$ python3 -q
>>> import numpy as np
>>> import numpy.linalg as la
>>> np.set_printoptions(precision=2, suppress=True, linewidth=140, floatmode="fixed")
>>> rd = lambda a: np.round(a, 2) + 0
>>> E = np.loadtxt("run7.csv", delimiter=",")
>>> print(E)
[[ 0.08  4.94 -0.92]
 [ 0.70  3.28 -0.30]
 [ 1.67  4.14  0.67]
 [ 1.44  4.74  0.44]
 [-0.48 -2.17 -1.48]
 [ 0.92  8.04 -0.08]
 [ 2.00  5.24  1.00]
 [ 4.02 10.10  3.02]
 [ 0.28  8.49 -0.72]
 [ 1.62  3.17  0.62]
 [-0.53 -3.38 -1.53]
 [ 0.10  2.88 -0.90]
 [ 2.98  6.69  1.98]
 [ 1.38  1.41  0.38]
 [ 0.63 -1.17 -0.37]
 [ 3.09  7.66  2.09]
 [ 0.69  1.02 -0.31]
 [ 0.48  0.93 -0.52]
 [ 0.73  4.13 -0.27]]
>>> d = la.norm(E[:, None] - E[None], axis=-1)
>>> d.mean(axis=1).argmax()
np.int64(7)
>>> Xc = (E - E.mean(axis=0)) / E.std(axis=0)
>>> rd(Xc.std(axis=0))
array([1.00, 1.00, 1.00])
>>> beta = la.lstsq(np.delete(Xc, 1, axis=1), Xc[:, 1])[0]
>>> print(rd(1 - np.var(Xc[:, 1] - np.delete(Xc, 1, axis=1) @ beta)))
0.45
>>> print(rd(beta))
[0.34 0.34]
>>> Y = np.c_[E[:, :2] @ np.array([[-5, -5], [-3, -2]]), np.array([-3, 3, 2, -1, -4, 5, -4, 0, 3, -4, 2, -2, 2, -2, 2, 2, 2, 0, 3])]
>>> rd(Y)
array([[-15.22, -10.28,  -3.00],
       [-13.34, -10.06,   3.00],
       [-20.77, -16.63,   2.00],
       [-21.42, -16.68,  -1.00],
       [  8.91,   6.74,  -4.00],
       [-28.72, -20.68,   5.00],
       [-25.72, -20.48,  -4.00],
       [-50.40, -40.30,   0.00],
       [-26.87, -18.38,   3.00],
       [-17.61, -14.44,  -4.00],
       [ 12.79,   9.41,   2.00],
       [ -9.14,  -6.26,  -2.00],
       [-34.97, -28.28,   2.00],
       [-11.13,  -9.72,  -2.00],
       [  0.36,  -0.81,   2.00],
       [-38.43, -30.77,   2.00],
       [ -6.51,  -5.49,   2.00],
       [ -5.19,  -4.26,   0.00],
       [-16.04, -11.91,   3.00]])
>>> print(rd(la.norm(la.qr(E)[0].T @ Y, axis=0) ** 2 / ((Y ** 2).sum(axis=0) + 1e-12)))
[1.00 1.00 0.09]
>>> print(la.matrix_rank(np.c_[E, Y]))
4
>>> rd(la.lstsq(E, Y[:, 0])[0])
array([-5.00, -3.00,  0.00])
>>> Xc = E - E.mean(axis=0)
>>> U, sig, VT = la.svd(Xc, full_matrices=False)
>>> np.searchsorted(np.cumsum(sig ** 2) / (sig ** 2).sum(), 0.9) + 1
np.int64(1)
>>> rd(sig ** 2 / (sig ** 2).sum())
array([0.91, 0.09, 0.00])
>>> rd(VT[0] * np.sign(VT[0, np.abs(VT[0]).argmax()]))
array([0.24, 0.94, 0.24])
>>> rd(sig)
array([16.41,  5.11,  0.00])
>>> la.matrix_rank(Xc)
np.int64(2)
>>> rd((sig ** 2).sum() ** 2 / (sig ** 4).sum())
np.float64(1.19)
>>> rd(np.abs(VT[-1]))
array([0.71, 0.00, 0.71])
>>> A = np.load("out8.npy")
>>> print(A)
[[ 0  4  0  0  0  0]
 [ 0  0  0  0 -8  0]
 [ 0  0 -8  0  0  0]
 [-5  0  0  0  0  0]
 [ 5  0  0  0  0  0]]
>>> print([round(float(x), 2) for x in la.svd(A, compute_uv=False)[:3]])
[8.0, 8.0, 7.07]
>>> print(la.matrix_rank(A, rtol=0.1))
4
>>> rd(la.norm(A, 2) / la.norm(A))
np.float64(0.57)
>>> rd(la.pinv(A))
array([[ 0.00,  0.00,  0.00, -0.10,  0.10],
       [ 0.25,  0.00,  0.00,  0.00,  0.00],
       [ 0.00,  0.00, -0.12,  0.00,  0.00],
       [ 0.00,  0.00,  0.00,  0.00,  0.00],
       [ 0.00, -0.12,  0.00,  0.00,  0.00],
       [ 0.00,  0.00,  0.00,  0.00,  0.00]])
>>> A.T @ A
array([[50,  0,  0,  0,  0,  0],
       [ 0, 16,  0,  0,  0,  0],
       [ 0,  0, 64,  0,  0,  0],
       [ 0,  0,  0,  0,  0,  0],
       [ 0,  0,  0,  0, 64,  0],
       [ 0,  0,  0,  0,  0,  0]])
>>> A @ A.T
array([[ 16,   0,   0,   0,   0],
       [  0,  64,   0,   0,   0],
       [  0,   0,  64,   0,   0],
       [  0,   0,   0,  25, -25],
       [  0,   0,   0, -25,  25]])
>>> m1 = np.loadtxt("sample17.csv", delimiter=",")
>>> m1
array([[  0.74, -14.41,   7.04,   8.53],
       [ -2.67,  -2.23,   5.41, -16.04],
       [ 12.15,  -6.89, -10.62,  -3.48],
       [-11.02,  -3.17, -10.75,  -1.67]])
>>> Y = np.array([[0, 1], [-2, 3], [-2, 3], [1, 0]])
>>> np.vstack([m1, Y.T]).shape
(6, 4)
>>> rd(np.einsum("ij,ij->i", m1, m1))
array([330.52, 298.65, 319.99, 249.84])
>>> rd(np.einsum("ij->j", m1))
array([ -0.80, -26.70,  -8.92, -12.66])
>>> X = np.array([[-6, 0, 3, 0, 3, 2],
...     [-6, 1, 3, 3, 3, 5],
...     [0, 4, 0, 2, 0, 4],
...     [-10, 4, 0, 2, 5, 0],
...     [0, 5, 0, 3, 0, 3]])
>>> Y = np.array([[3, 2], [2, 0], [2, 0], [0, 3], [3, 0], [1, 1]])
>>> X @ Y
array([[ -1, -10],
       [  4,   2],
       [ 12,  10],
       [ -7, -14],
       [ 13,  12]])
>>> print(np.vstack([X, Y.T]).shape)
(7, 6)
>>> np.einsum("ik,kj->ij", X, Y)
array([[ -1, -10],
       [  4,   2],
       [ 12,  10],
       [ -7, -14],
       [ 13,  12]])
>>> def softmax(z):
...     e = np.exp(z - z.max(axis=-1, keepdims=True))
...     return e / e.sum(axis=-1, keepdims=True)
... 
>>> rd(softmax(X[1] + 2))
array([0.00, 0.01, 0.10, 0.10, 0.10, 0.70])
>>> rd(softmax(10 * X[1]))
array([0.00, 0.00, 0.00, 0.00, 0.00, 1.00])
>>> rd(softmax(X[1]))
array([0.00, 0.01, 0.10, 0.10, 0.10, 0.70])
>>> att = X @ X.T / np.sqrt(6)
>>> rd(softmax(att + np.triu(np.full(att.shape, -np.inf), 1)))
array([[1.00, 0.00, 0.00, 0.00, 0.00],
       [0.00, 1.00, 0.00, 0.00, 0.00],
       [0.00, 0.08, 0.92, 0.00, 0.00],
       [0.00, 0.00, 0.00, 1.00, 0.00],
       [0.00, 0.00, 0.11, 0.00, 0.88]])
>>> print(rd(softmax(att)[1] @ X))
[-6.65  1.49  2.51  2.84  3.33  4.18]
>>> rd(softmax(att))
array([[0.00, 0.01, 0.00, 0.99, 0.00],
       [0.00, 0.84, 0.00, 0.16, 0.00],
       [0.00, 0.03, 0.30, 0.00, 0.68],
       [0.00, 0.00, 0.00, 1.00, 0.00],
       [0.00, 0.00, 0.11, 0.00, 0.88]])
>>> vec = np.array([3, 4, 5, 5, 1, 4])
>>> X @ np.eye(6)[3]
array([0.00, 3.00, 2.00, 2.00, 3.00])
>>> print((X @ vec).argmax())
4
>>> X @ vec
array([ 8, 39, 42,  1, 47])
>>> la.norm(X @ vec) <= la.norm(X, 2) * la.norm(vec) + 1e-9
np.True_
>>> (X * vec).sum(axis=1)
array([ 8, 39, 42,  1, 47])
>>> np.sign((X @ vec).round(6))
array([1, 1, 1, 1, 1])
